$ python3 -q
>>> import numpy as np
>>> from numpy import linalg as LA
>>> np.set_printoptions(precision=2, suppress=True, linewidth=200, legacy="1.25")
>>> sig = 3 * 0.9 ** np.arange(9)
>>> Q, _ = LA.qr(np.array([[1.3, -0.8, 0.0, 0.7, 0.0, 0.6, 1.1, 0.4, -1.2],
...     [0.0, 1.1, -0.6, 0.2, 1.0, -0.9, 1.0, 0.4, 0.5],
...     [0.5, 0.4, 0.1, -0.3, -0.9, -1.9, -0.1, -1.2, -0.4],
...     [2.2, -0.5, 0.2, 0.4, -1.0, 1.3, -2.1, -0.7, -0.1],
...     [-0.5, -1.8, -0.6, -0.3, 1.5, -0.5, -1.9, -1.1, -0.3],
...     [0.6, 0.4, 0.3, -0.4, -1.1, 0.4, -0.4, -1.2, -0.2],
...     [0.0, -1.2, 1.0, -0.1, 0.5, -0.6, -0.1, -0.3, -2.4],
...     [0.0, 1.1, -0.7, 1.7, -0.6, -0.1, -0.8, -0.8, 1.2],
...     [-0.1, -0.2, -0.4, 0.0, 0.7, -0.2, 1.1, 0.2, -0.1]]))
>>> rng = np.random.default_rng(51303)
>>> data = rng.normal(size=(13, 9)) * sig @ Q
>>> data
array([[-0.98,  0.77, -1.08,  2.15,  3.85,  1.31,  4.44,  1.14, -0.32],
       [ 2.3 , -0.2 , -0.74, -0.93,  1.42, -5.04, -2.77,  0.19,  2.06],
       [ 3.86,  0.96,  1.03, -2.19, -0.59, -0.74, -2.27, -2.14,  1.84],
       [-0.41,  3.99, -0.07, -1.33, -3.35,  1.61,  0.28, -0.8 , -0.72],
       [-2.52,  0.48,  5.32,  0.42, -0.84,  3.26, -1.49, -1.93, -1.05],
       [-2.7 ,  4.16,  1.07,  0.42,  4.55, -0.5 ,  3.12,  1.17,  1.13],
       [-2.21, -2.98,  0.52,  2.05, -4.78, -2.08,  2.95,  0.24, -3.06],
       [-1.67,  4.03,  2.33, -1.48,  0.64,  2.21, -1.92,  1.2 ,  0.45],
       [ 0.97,  2.25,  2.63, -0.05, -0.69,  2.13, -0.96, -1.75, -1.34],
       [ 0.07, -0.67, -1.53, -2.85, -1.13,  2.42, -2.56, -0.05,  5.6 ],
       [ 2.15, -4.  , -2.4 , -0.59,  1.68, -0.01, -1.62,  0.52,  1.91],
       [ 5.49, -0.27, -3.12, -0.13, -0.34, -1.43,  1.33, -1.72, -0.45],
       [-1.98, -1.46, -0.34,  0.71,  0.49,  4.43, -3.23,  2.34,  0.56]])
>>> x0 = np.array([0, 0, 1, 0, 0, 0, 1, 0, 0])
>>> rhs = data @ x0
>>> np.round(LA.pinv(data) @ data, 2) + 0
array([[1., 0., 0., 0., 0., 0., 0., 0., 0.],
       [0., 1., 0., 0., 0., 0., 0., 0., 0.],
       [0., 0., 1., 0., 0., 0., 0., 0., 0.],
       [0., 0., 0., 1., 0., 0., 0., 0., 0.],
       [0., 0., 0., 0., 1., 0., 0., 0., 0.],
       [0., 0., 0., 0., 0., 1., 0., 0., 0.],
       [0., 0., 0., 0., 0., 0., 1., 0., 0.],
       [0., 0., 0., 0., 0., 0., 0., 1., 0.],
       [0., 0., 0., 0., 0., 0., 0., 0., 1.]])
>>> rhs = rhs + 0.05 * rng.normal(size=13)
>>> rhs
array([ 3.34, -3.51, -1.26,  0.14,  3.89,  4.22,  3.54,  0.5 ,  1.68, -4.05, -4.01, -1.68, -3.63])
>>> c, *_ = LA.lstsq(data, rhs)
>>> np.round(data.T @ (rhs - data @ c), 2) + 0
array([0., 0., 0., 0., 0., 0., 0., 0., 0.])
>>> c.round(2) + 0
array([ 0.03, -0.01,  1.04, -0.01, -0.01,  0.  ,  1.03,  0.04,  0.02])
>>> Y = np.c_[data[:, :5] @ np.array([[-2, -2, 2, 1, -2],
...     [-2, -1, 2, 0, 2],
...     [2, -1, 0, 2, 2],
...     [1, 0, -1, 1, 2],
...     [1, 1, 2, 2, -2]]), np.array([0, 1, 2, 1, -1, 2, 2, -2, 2, -1, -2, -2, -2])]
>>> Y
array([[  4.26,   6.13,   5.13,   6.71,  -2.09,   0.  ],
       [ -5.19,  -2.23,   7.97,   2.73, -11.19,   1.  ],
       [-10.37, -10.3 ,  10.64,   2.54,  -6.92,   2.  ],
       [-12.  ,  -6.45,   1.79,  -8.59,  12.72,   1.  ],
       [ 14.3 ,  -1.6 ,  -6.17,   6.87,  19.16,  -1.  ],
       [  4.19,   4.71,  11.61,   8.97,   7.62,   2.  ],
       [  8.69,   2.1 , -21.98,  -8.67,  13.14,   2.  ],
       [ -0.9 ,  -2.38,   7.49,   2.79,  11.82,  -2.  ],
       [ -1.93,  -7.52,   5.1 ,   4.79,   9.1 ,   2.  ],
       [ -5.84,   0.92,  -0.6 ,  -8.09,  -7.97,  -1.  ],
       [ -0.01,   3.79,   0.24,   0.11, -21.65,  -2.  ],
       [-17.12,  -7.92,   9.87,  -1.55, -17.33,  -2.  ],
       [  7.39,   6.24,  -6.61,  -0.98,   0.8 ,  -2.  ]])
>>> LA.matrix_rank(Y)
6
>>> LA.matrix_rank(np.c_[data, Y])
10
>>> Y.sum(axis=0)
array([-14.52, -14.5 ,  24.49,   7.63,   7.22,   0.  ])
>>> Y[13]
Traceback (most recent call last):
  File "<python-input-21>", line 1, in <module>
    Y[13]
    ~^^^^
IndexError: index 13 is out of bounds for axis 0 with size 13
>>> Y.shape
(13, 6)
>>> LA.svd(Y, compute_uv=False)
array([52.39, 34.37, 28.7 , 11.93,  5.47,  2.58])
>>> np.count_nonzero(Y)
77
>>> round(LA.norm(Y), 2)
70.21
>>> th = np.radians(36)
>>> R = np.eye(9)
>>> R[7, 7] = R[6, 6] = np.cos(th)
>>> R[7, 6], R[6, 7] = -np.sin(th), np.sin(th)
>>> R
array([[ 1.  ,  0.  ,  0.  ,  0.  ,  0.  ,  0.  ,  0.  ,  0.  ,  0.  ],
       [ 0.  ,  1.  ,  0.  ,  0.  ,  0.  ,  0.  ,  0.  ,  0.  ,  0.  ],
       [ 0.  ,  0.  ,  1.  ,  0.  ,  0.  ,  0.  ,  0.  ,  0.  ,  0.  ],
       [ 0.  ,  0.  ,  0.  ,  1.  ,  0.  ,  0.  ,  0.  ,  0.  ,  0.  ],
       [ 0.  ,  0.  ,  0.  ,  0.  ,  1.  ,  0.  ,  0.  ,  0.  ,  0.  ],
       [ 0.  ,  0.  ,  0.  ,  0.  ,  0.  ,  1.  ,  0.  ,  0.  ,  0.  ],
       [ 0.  ,  0.  ,  0.  ,  0.  ,  0.  ,  0.  ,  0.81,  0.59,  0.  ],
       [ 0.  ,  0.  ,  0.  ,  0.  ,  0.  ,  0.  , -0.59,  0.81,  0.  ],
       [ 0.  ,  0.  ,  0.  ,  0.  ,  0.  ,  0.  ,  0.  ,  0.  ,  1.  ]])
>>> Y = data @ R.T
>>> np.abs(Y - data).max(axis=0)
array([0.  , 0.  , 0.  , 0.  , 0.  , 0.  , 1.99, 2.83, 0.  ])
>>> np.allclose(data @ data.T, Y @ Y.T)
True
>>> np.allclose(LA.norm(data, axis=1), LA.norm(Y, axis=1))
True
>>> round(LA.det(R), 2), round(np.trace(R), 2)
(1.0, 8.62)
>>> m1 = np.load("x.npy")
>>> m1
array([[-4., -4., -4.,  0.],
       [ 2.,  4., -4., -3.],
       [ 2., -4., -4.,  0.],
       [ 0.,  0.,  0., -1.]])
>>> m1 @ m1
array([[  0.,  16.,  48.,  12.],
       [ -8.,  24.,  -8.,  -9.],
       [-24.,  -8.,  24.,  12.],
       [  0.,   0.,   0.,   1.]])
>>> np.allclose(m1, m1.T)
False
>>> (m1 + m1.T) / 2
array([[-4. , -1. , -1. ,  0. ],
       [-1. ,  4. , -4. , -1.5],
       [-1. , -4. , -4. ,  0. ],
       [ 0. , -1.5,  0. , -1. ]])
>>> np.sort(np.abs(LA.eigvals(m1)))
array([1.  , 5.44, 5.94, 5.94])
>>> (m1 - m1.T) / 2
array([[ 0. , -3. , -3. ,  0. ],
       [ 3. ,  0. ,  0. , -1.5],
       [ 3. ,  0. ,  0. ,  0. ],
       [ 0. ,  1.5,  0. ,  0. ]])
>>> assert m1 == m1.T
Traceback (most recent call last):
  File "<python-input-43>", line 1, in <module>
    assert m1 == m1.T
           ^^^^^^^^^^
ValueError: The truth value of an array with more than one element is ambiguous. Use a.any() or a.all()
>>> LA.determinant(m1)
Traceback (most recent call last):
  File "<python-input-44>", line 1, in <module>
    LA.determinant(m1)
    ^^^^^^^^^^^^^^
AttributeError: module 'numpy.linalg' has no attribute 'determinant'
>>> m1.inv()
Traceback (most recent call last):
  File "<python-input-45>", line 1, in <module>
    m1.inv()
    ^^^^^^
AttributeError: 'numpy.ndarray' object has no attribute 'inv'
>>> Y = m1 / LA.norm(m1, axis=1, keepdims=True)
>>> cov = Y @ Y.T
>>> round(np.degrees(np.arccos(np.clip(cov[3, 1], -1, 1))), 2)
63.43
>>> (cov - 2 * np.eye(4)).round(6).argmax(axis=1)
array([2, 3, 0, 1])
>>> Y = np.array([[3, -3, 1, -3, 1, 2, -2, 1, -3],
...     [-2, -2, -3, -3, 0, 0, 1, -2, -2],
...     [-2, -2, -2, -3, -2, 2, 2, -2, -1],
...     [-2, 1, -1, 1, -2, 2, 2, -3, -1],
...     [0, 1, 3, -2, -3, 0, 3, 3, 3],
...     [-1, 3, 2, 1, 1, -3, -2, 2, -2],
...     [-2, 2, -2, 2, -3, 0, -1, -2, 3],
...     [2, 2, 1, 1, 2, 2, 0, 1, 2],
...     [1, -3, 3, 3, 0, 1, 3, 1, -3]])
>>> M = np.triu(Y)
>>> M
array([[ 3, -3,  1, -3,  1,  2, -2,  1, -3],
       [ 0, -2, -3, -3,  0,  0,  1, -2, -2],
       [ 0,  0, -2, -3, -2,  2,  2, -2, -1],
       [ 0,  0,  0,  1, -2,  2,  2, -3, -1],
       [ 0,  0,  0,  0, -3,  0,  3,  3,  3],
       [ 0,  0,  0,  0,  0, -3, -2,  2, -2],
       [ 0,  0,  0,  0,  0,  0, -1, -2,  3],
       [ 0,  0,  0,  0,  0,  0,  0,  1,  2],
       [ 0,  0,  0,  0,  0,  0,  0,  0, -3]])
>>> LA.matrix_rank(M - M[0, 0] * np.eye(9))
8
>>> np.sort(LA.eigvals(M))
array([-3., -3., -3., -2., -2., -1.,  1.,  1.,  3.])
>>> M @ M
array([[  9,  -3,  10,  -6,   4,  -4, -12,  28,   3],
       [  0,   4,  12,  12,  12, -12, -15,  15,  15],
       [  0,   0,   4,   3,  16, -16, -22,   5,   0],
       [  0,   0,   0,   1,   4,  -4, -10, -12,  -8],
       [  0,   0,   0,   0,   9,   0, -12, -12,  -3],
       [  0,   0,   0,   0,   0,   9,   8,   0,  10],
       [  0,   0,   0,   0,   0,   0,   1,   0, -16],
       [  0,   0,   0,   0,   0,   0,   0,   1,  -4],
       [  0,   0,   0,   0,   0,   0,   0,   0,   9]])
>>> [int(LA.matrix_rank(LA.matrix_power(M, p))) for p in range(1, 10)]
[9, 9, 9, 9, 9, 9, 9, 9, 9]
>>> Q, R = LA.qr(M)
>>> R
array([[ 3., -3.,  1., -3.,  1.,  2., -2.,  1., -3.],
       [ 0., -2., -3., -3.,  0.,  0.,  1., -2., -2.],
       [ 0.,  0., -2., -3., -2.,  2.,  2., -2., -1.],
       [ 0.,  0.,  0.,  1., -2.,  2.,  2., -3., -1.],
       [ 0.,  0.,  0.,  0., -3.,  0.,  3.,  3.,  3.],
       [ 0.,  0.,  0.,  0.,  0., -3., -2.,  2., -2.],
       [ 0.,  0.,  0.,  0.,  0.,  0., -1., -2.,  3.],
       [ 0.,  0.,  0.,  0.,  0.,  0.,  0.,  1.,  2.],
       [ 0.,  0.,  0.,  0.,  0.,  0.,  0.,  0., -3.]])
>>> Q.shape, R.shape
((9, 9), (9, 9))
>>> z = rng.permutation(9)
>>> Y = R[:, z] * rng.choice([-1, 1], 9)
>>> Y
array([[-1.,  1.,  1., -2., -3., -3.,  3.,  3.,  2.],
       [ 3., -2.,  0.,  1., -0., -3.,  2.,  2.,  0.],
       [ 2., -2., -2.,  2., -0., -3., -0.,  1.,  2.],
       [-0., -3., -2.,  2., -0.,  1., -0.,  1.,  2.],
       [-0.,  3., -3.,  3., -0.,  0., -0., -3.,  0.],
       [-0.,  2.,  0., -2., -0.,  0., -0.,  2., -3.],
       [-0., -2.,  0., -1., -0.,  0., -0., -3.,  0.],
       [-0.,  1.,  0.,  0., -0.,  0., -0., -2.,  0.],
       [-0.,  0.,  0.,  0., -0.,  0., -0.,  3.,  0.]])
>>> left, _, VT = LA.svd(R.T @ Y)
>>> z
array([2, 7, 4, 6, 0, 3, 1, 8, 5])
>>> np.round(LA.lstsq(R, Y)[0], 2) + 0
array([[ 0.,  0.,  0.,  0., -1.,  0.,  0.,  0.,  0.],
       [ 0.,  0.,  0.,  0.,  0.,  0., -1.,  0.,  0.],
       [-1.,  0.,  0.,  0.,  0.,  0.,  0.,  0.,  0.],
       [ 0.,  0.,  0.,  0.,  0.,  1.,  0.,  0.,  0.],
       [ 0.,  0.,  1.,  0.,  0.,  0.,  0.,  0.,  0.],
       [ 0.,  0.,  0.,  0.,  0.,  0.,  0.,  0.,  1.],
       [ 0.,  0.,  0.,  1.,  0.,  0.,  0.,  0.,  0.],
       [ 0.,  1.,  0.,  0.,  0.,  0.,  0.,  0.,  0.],
       [ 0.,  0.,  0.,  0.,  0.,  0.,  0., -1.,  0.]])
>>> J = np.load("w.npy")
>>> J
array([[ 0.36,  1.21,  0.45,  1.18],
       [ 0.56,  1.17,  0.06,  1.29],
       [-0.25, -0.06, -0.12, -0.07],
       [ 1.1 ,  1.9 ,  1.08,  1.4 ],
       [-0.7 , -0.82,  0.26, -0.9 ],
       [ 1.39,  2.43,  0.98,  2.9 ],
       [-2.96, -4.38, -1.5 , -4.2 ],
       [-3.65, -4.92, -1.33, -4.93],
       [ 0.95,  0.35,  0.11,  0.75],
       [ 2.39,  3.63,  0.64,  4.11],
       [ 2.03,  2.95,  0.91,  3.11],
       [-0.39, -0.62, -0.39,  0.36],
       [-1.55, -1.95, -0.53, -1.91],
       [ 1.56,  1.94,  0.89,  2.16],
       [-3.55, -4.55, -1.45, -5.02],
       [ 1.78,  2.72,  0.38,  1.68],
       [-0.05, -0.46, -0.27,  0.01],
       [-2.64, -4.13, -1.66, -3.78],
       [ 0.61,  1.98,  0.49,  1.61],
       [ 1.87,  3.05,  1.53,  2.79],
       [ 0.04, -0.07,  0.  , -0.29],
       [-1.53, -1.46, -0.45, -1.67],
       [ 0.24,  0.61,  0.45,  0.65]])
>>> np.round(LA.norm(J, 2) / LA.norm(J), 2)
0.99
>>> LA.matrix_rank(J, rtol=0.1)
1
>>> round(np.log10(LA.cond(J)))
1
